% ipython --no-banner

In [1]: import numpy as np

In [2]: from numpy import linalg as LA

In [3]: np.set_printoptions(precision=3, suppress=True, linewidth=100, floatmode="fixed")

In [4]: m1 = np.load("sample18.npy")

In [5]: m1
Out[5]: 
array([[  1,  -3,   9, -27],
       [  1,  -2,   4,  -8],
       [  1,  -1,   1,  -1],
       [  1,   0,   0,   0]])

In [6]: # row 0 dominates

In [7]: M2 = LA.inv(m1)

In [8]: round(LA.slogdet(m1)[0], 3)
Out[8]: np.float64(1.0)

In [9]: np.allclose(M2, m1.T)
Out[9]: False

In [10]: np.round(m1 @ M2, 3) + 0
Out[10]: 
array([[1.000, 0.000, 0.000, 0.000],
       [0.000, 1.000, 0.000, 0.000],
       [0.000, 0.000, 1.000, 0.000],
       [0.000, 0.000, 0.000, 1.000]])

In [11]: LA.matrix_rank(m1, rtol=0.1)
Out[11]: np.int64(1)

In [12]: LA.cond(m1) > 100
Out[12]: np.True_

In [13]: np.abs(LA.svd(m1)[2][-1])
Out[13]: array([0.080, 0.742, 0.651, 0.139])

In [14]: round(np.log10(LA.cond(m1)))
Out[14]: 2

In [15]: r0 = np.array([1, -4])

In [16]: np.polyval(r0, m1[3])
Out[16]: array([-3, -4, -4, -4])

In [17]: np.correlate(m1[3], m1[1], "full")
Out[17]: array([-8,  4, -2,  1,  0,  0,  0])

In [18]: r0, r1 = m1[0], m1[3]

In [19]: r0 @ r1
Out[19]: np.int64(1)

In [20]: pr = (r0 @ r1) / (r0 @ r0) * r0

In [21]: LA.matrix_rank(np.outer(r0, r1))
Out[21]: np.int64(1)

In [22]: round(float(LA.norm(r0 + r1) ** 2 + LA.norm(r0 - r1) ** 2), 3)
Out[22]: 1642.0

In [23]: np.outer(r0, r1)
Out[23]: 
array([[  1,   0,   0,   0],
       [ -3,   0,   0,   0],
       [  9,   0,   0,   0],
       [-27,   0,   0,   0]])

In [24]: pr
Out[24]: array([ 0.001, -0.004,  0.011, -0.033])

In [25]: Uu, s, vt = LA.svd(m1)

In [26]: np.argmax(s[:-1] / (s[1:] + 1e-6)) + 1
Out[26]: np.int64(1)

In [27]: s
Out[27]: array([30.069,  2.236,  0.917,  0.195])

In [28]: M2 = Uu[:, :1] @ np.diag(s[:1]) @ vt[:1]

In [29]: LA.matrix_rank(m1, rtol=0.05)
Out[29]: np.int64(2)

In [30]: round(float(np.abs(m1 - M2).max()), 3)
Out[30]: 1.034

In [31]: M = np.load("x.npy")

In [32]: M
Out[32]: 
array([[  3,  -7,  -1,  -7,  -1,  -3,  -5,  11,  -1,   3,   8,  10],
       [  4,  -6,   0,  -6,   0,  -2,  -4,  12,   0,   4,   9,  11],
       [  1,  -9,  -3,  -9,  -3,  -5,  -7,   9,  -3,   1,   6,   8],
       [  2,  -8,  -2,  -8,  -2,  -4,  -6,  10,  -2,   2,   7,   9],
       [ -1, -11,  -5, -11,  -5,  -7,  -9,   7,  -5,  -1,   4,   6],
       [  3,  -7,  -1,  -7,  -1,  -3,  -5,  11,  -1,   3,   8,  10],
       [ -2, -12,  -6, -12,  -6,  -8, -10,   6,  -6,  -2,   3,   5]])

In [33]: # rows and columns are dependent

In [34]: try:
    ...:     LA.inv(M)
    ...: except LA.LinAlgError as e:
    ...:     print(repr(e))
    ...: 
LinAlgError('Last 2 dimensions of the array must be square')

In [35]: np.unique(M.round(6), axis=0).shape
Out[35]: (6, 12)

In [36]: feats = np.load("a.npy")

In [37]: feats
Out[37]: 
array([[ 1.904, -0.306, -2.298],
       [-2.196,  1.344, -1.540],
       [ 2.354, -0.214,  1.847],
       [-1.021, -1.170, -2.567],
       [-2.099,  1.905,  0.982],
       [-1.277, -2.398, -1.272],
       [-2.599,  1.297,  0.750],
       [-2.182, -2.041, -0.270],
       [ 0.998,  2.134,  1.858],
       [-2.837, -0.687, -0.692]])

In [38]: Uu, s, vt = LA.svd(m1, full_matrices=False)

In [39]: s / s[0]
Out[39]: array([1.000, 0.074, 0.030, 0.006])

In [40]: np.cumsum(s ** 2) / np.sum(s ** 2)
Out[40]: array([0.994, 0.999, 1.000, 1.000])

In [41]: np.allclose(Uu * s @ vt, m1)
Out[41]: True

In [42]: np.round(Uu.T @ Uu, 3) + 0
Out[42]: 
array([[1.000, 0.000, 0.000, 0.000],
       [0.000, 1.000, 0.000, 0.000],
       [0.000, 0.000, 1.000, 0.000],
       [0.000, 0.000, 0.000, 1.000]])

In [43]: np.abs(vt[0])
Out[43]: array([0.043, 0.117, 0.327, 0.937])

In [44]: s
Out[44]: array([30.069,  2.236,  0.917,  0.195])

In [45]: np.abs(Uu[:, 0]).round(6).argmax()
Out[45]: np.int64(0)

In [46]: W1 = np.array([[-1, -1, -1, -1, -2], [1, -2, 1, -1, 1], [2, -3, 3, -2, 0]])

In [47]: coef = np.array([1, 1, -1, 1, -3])

In [48]: H = np.maximum(feats @ W1 + coef, 0)

In [49]: (H > 0).astype(int)
Out[49]: 
array([[0, 1, 0, 1, 0],
       [1, 1, 0, 1, 1],
       [1, 0, 1, 0, 0],
       [0, 1, 0, 1, 0],
       [1, 0, 1, 0, 1],
       [0, 1, 0, 1, 0],
       [1, 0, 1, 1, 1],
       [1, 1, 0, 1, 0],
       [1, 0, 1, 0, 0],
       [1, 1, 0, 1, 1]])

In [50]: LA.matrix_rank(H)
Out[50]: np.int64(5)

In [51]: cent = np.array([[0, 3, 3], [0, 1, 3], [0, 2, 1], [0, 3, 3], [0, 1, 2]])

In [52]: (H @ cent).round(6).argmax(axis=1)
Out[52]: array([2, 2, 1, 2, 1, 2, 1, 2, 1, 2])

In [53]: W1 @ cent
Out[53]: 
array([[  0, -11, -14],
       [  0,   1,  -3],
       [  0,   3,  -6]])

In [54]: P = feats @ LA.solve(feats.T @ feats, feats.T)

In [55]: np.diag(P)
Out[55]: array([0.448, 0.396, 0.274, 0.267, 0.280, 0.277, 0.261, 0.355, 0.233, 0.210])

In [56]: np.round(np.trace(P), 3)
Out[56]: np.float64(3.0)

In [57]: J = np.loadtxt("mat.csv", delimiter=",")

In [58]: J
Out[58]: 
array([[ 1.000,  3.000, -1.000,  3.000,  1.000, -1.000],
       [ 2.000,  3.000, -2.000, -3.000, -1.000,  0.000],
       [-1.000,  0.000, -3.000, -6.000, -2.000, -1.000],
       [ 0.000,  1.000, -3.000,  6.000,  2.000, -1.000],
       [-1.000,  3.000,  3.000,  6.000,  2.000, -1.000],
       [ 3.000, -3.000,  1.000, -6.000, -2.000, -3.000],
       [ 0.000, -1.000,  1.000,  0.000,  0.000, -1.000],
       [-2.000, -2.000,  3.000, -3.000, -1.000,  3.000],
       [-3.000,  2.000,  3.000, -9.000, -3.000,  1.000],
       [ 0.000, -3.000,  0.000,  9.000,  3.000,  0.000]])

In [59]: # null space of dimension 1

In [60]: r0 = np.array([1, 2])

In [61]: np.correlate(J[2], J[8], "full")
Out[61]: array([-1.000,  3.000,  6.000,  0.000, 41.000, 53.000, -3.000,  0.000, 11.000,  4.000,  3.000])

In [62]: np.array([np.convolve(row, r0, "same") for row in J])
Out[62]: 
array([[  1.000,   5.000,   5.000,   1.000,   7.000,   1.000],
       [  2.000,   7.000,   4.000,  -7.000,  -7.000,  -2.000],
       [ -1.000,  -2.000,  -3.000, -12.000, -14.000,  -5.000],
       [  0.000,   1.000,  -1.000,   0.000,  14.000,   3.000],
       [ -1.000,   1.000,   9.000,  12.000,  14.000,   3.000],
       [  3.000,   3.000,  -5.000,  -4.000, -14.000,  -7.000],
       [  0.000,  -1.000,  -1.000,   2.000,   0.000,  -1.000],
       [ -2.000,  -6.000,  -1.000,   3.000,  -7.000,   1.000],
       [ -3.000,  -4.000,   7.000,  -3.000, -21.000,  -5.000],
       [  0.000,  -3.000,  -6.000,   9.000,  21.000,   6.000]])

In [63]: np.polyval(r0, J[2])
Out[63]: array([ 1.000,  2.000, -1.000, -4.000,  0.000,  1.000])

In [64]: np.cross(J[2, :3], J[8, :3])
Out[64]: array([ 6.000, 12.000, -2.000])

In [65]: Uu, s, vt = LA.svd(J)

In [66]: vecs = vt[:(s > 1e-8).sum()]

In [67]: rng = np.random.default_rng(60679)

In [68]: x = J[8] + -3 * J[7] + rng.integers(2) * np.eye(6)[1]

In [69]: x
Out[69]: array([ 3.000,  8.000, -6.000,  0.000,  0.000, -8.000])

In [70]: LA.matrix_rank(np.vstack([J, x]))
Out[70]: np.int64(5)

In [71]: np.round(vecs.T @ vecs, 3) + 0
Out[71]: 
array([[1.000, 0.000, 0.000, 0.000, 0.000, 0.000],
       [0.000, 1.000, 0.000, 0.000, 0.000, 0.000],
       [0.000, 0.000, 1.000, 0.000, 0.000, 0.000],
       [0.000, 0.000, 0.000, 0.900, 0.300, 0.000],
       [0.000, 0.000, 0.000, 0.300, 0.100, 0.000],
       [0.000, 0.000, 0.000, 0.000, 0.000, 1.000]])

In [72]: np.allclose(vecs.T @ vecs @ x, x)
Out[72]: True

In [73]: LA.norm(J, axis=0)
Out[73]: array([ 5.385,  7.416,  7.211, 18.248,  6.083,  4.899])

In [74]: round(float(LA.norm(J[0] - J[7])), 3)
Out[74]: 10.296

In [75]: LA.norm(J, axis=1)
Out[75]: array([ 4.690,  5.196,  7.141,  7.141,  7.746,  8.246,  1.732,  6.000, 10.630,  9.950])

In [76]: J[0] @ J[7]
Out[76]: np.float64(-24.0)

In [77]: round(LA.norm(J[0], 1), 3), round(float(LA.norm(J[0], np.inf)), 3)
Out[77]: (np.float64(10.0), 3.0)
